$ python -q
>>> import numpy as np
>>> np.set_printoptions(precision=3, suppress=True, linewidth=160, legacy="1.25")
>>> M2 = np.array([[2, 0, 1], [0, 2, 1], [0, 2, 1]])
>>> A = np.triu(M2, 1)
>>> A
array([[0, 0, 1],
       [0, 0, 1],
       [0, 0, 0]])
>>> Uu, sv, Vh = np.linalg.svd(A)
>>> np.argmax(sv[:-1] / (sv[1:] + 1e-6)) + 1
1
>>> sv
array([1.414, 0.   , 0.   ])
>>> M2 = Uu[:, :1] @ np.diag(sv[:1]) @ Vh[:1]
>>> np.linalg.matrix_rank(M2)
1
>>> np.round(np.linalg.norm(A - M2, 2), 3), sv[1]
(0.0, 0.0)
>>> W = np.array([[0, 2, -1, -1], [1, 0, -2, -2], [0, 2, -1, 2]])
>>> coef = np.array([-2, 0, 2, 0])
>>> act = np.maximum(A @ W + coef, 0)
>>> act
array([[0, 2, 1, 2],
       [0, 2, 1, 2],
       [0, 0, 2, 0]])
>>> (act > 0).mean(axis=0)
array([0.   , 0.667, 1.   , 0.667])
>>> np.linalg.matrix_rank(act)
2
>>> cent = np.array([[2, 2, -3], [3, 0, 0], [-1, 3, -2], [-3, -1, 0]])
>>> W @ cent
array([[10, -2,  2],
       [10, -2,  1],
       [ 1, -5,  2]])
>>> act @ cent
array([[-1,  1, -2],
       [-1,  1, -2],
       [-2,  6, -4]])
>>> np.linalg.pinv(A)
array([[0. , 0. , 0. ],
       [0. , 0. , 0. ],
       [0.5, 0.5, 0. ]])
>>> np.prod(np.diag(A)), np.round(np.linalg.det(A), 3)
(0, 0.0)
>>> np.linalg.matrix_power(A - np.diag(np.diag(A)), 3)
array([[0, 0, 0],
       [0, 0, 0],
       [0, 0, 0]])
>>> feats = np.array([[-2, 0, 0, -4], [4, 3, -3, 0], [2, 2, -2, -5]])
>>> feats[0] = feats[1]
>>> feats
array([[ 4,  3, -3,  0],
       [ 4,  3, -3,  0],
       [ 2,  2, -2, -5]])
>>> Uu, sv, Vh = np.linalg.svd(feats)
>>> vecs = Vh[:(sv > 1e-8).sum()]
>>> rng = np.random.default_rng(84)
>>> x = feats[0] + -1 * feats[1] + rng.integers(2) * np.eye(4)[3]
>>> x
array([0., 0., 0., 1.])
>>> np.allclose(vecs.T @ vecs @ x, x)
False
>>> round(np.linalg.norm(x - vecs.T @ vecs @ x), 3)
0.097
>>> vecs.T @ vecs
array([[ 0.476,  0.35 , -0.35 ,  0.07 ],
       [ 0.35 ,  0.267, -0.267, -0.047],
       [-0.35 , -0.267,  0.267,  0.047],
       [ 0.07 , -0.047,  0.047,  0.991]])
>>> np.linalg.matrix_rank(np.vstack([feats, x]))
3
>>> m1 = np.loadtxt("mat.csv", delimiter=",")
>>> m1
array([[ 1.1,  1. , -3. ,  3. ],
       [ 0. ,  3.1, -1. ,  3. ],
       [-2. ,  1. , -2.9, -3. ],
       [ 1. ,  1. , -3. ,  3.1]])
>>> np.einsum("ii->", m1)
4.4
>>> round(np.linalg.det(2 * m1), 3), np.round(np.linalg.det(m1), 3)
(-119.294, -7.456)
>>> np.linalg.eigvals(m1)
array([ 6.412, -4.626,  2.514,  0.1  ])
>>> round(float(np.linalg.eigvals(m1).sum().real), 3)
4.4
>>> np.einsum("ij,ji->", m1, m1)
68.84
>>> vals, vecs = np.linalg.eig(m1)
>>> np.round(m1 @ vecs[:, 0] - vals[0] * vecs[:, 0], 3) + 0
array([0., 0., 0., 0.])
>>> np.round(np.prod(vals), 3)
-7.456
>>> vals
array([ 6.412, -4.626,  2.514,  0.1  ])
>>> X = np.tril(np.array([[1, 1, 0, 1], [0, 0, 2, 1], [2, 0, 0, 0], [0, 0, 2, 1]]), -1) + np.eye(4, dtype=int)
>>> X
array([[1, 0, 0, 0],
       [0, 1, 0, 0],
       [2, 0, 1, 0],
       [0, 0, 2, 1]])
>>> u = np.array([1, 1, 1, 1])
>>> M2 = m1 + np.outer(u, np.eye(4)[2])
>>> np.linalg.matrix_rank(M2 - m1)
1
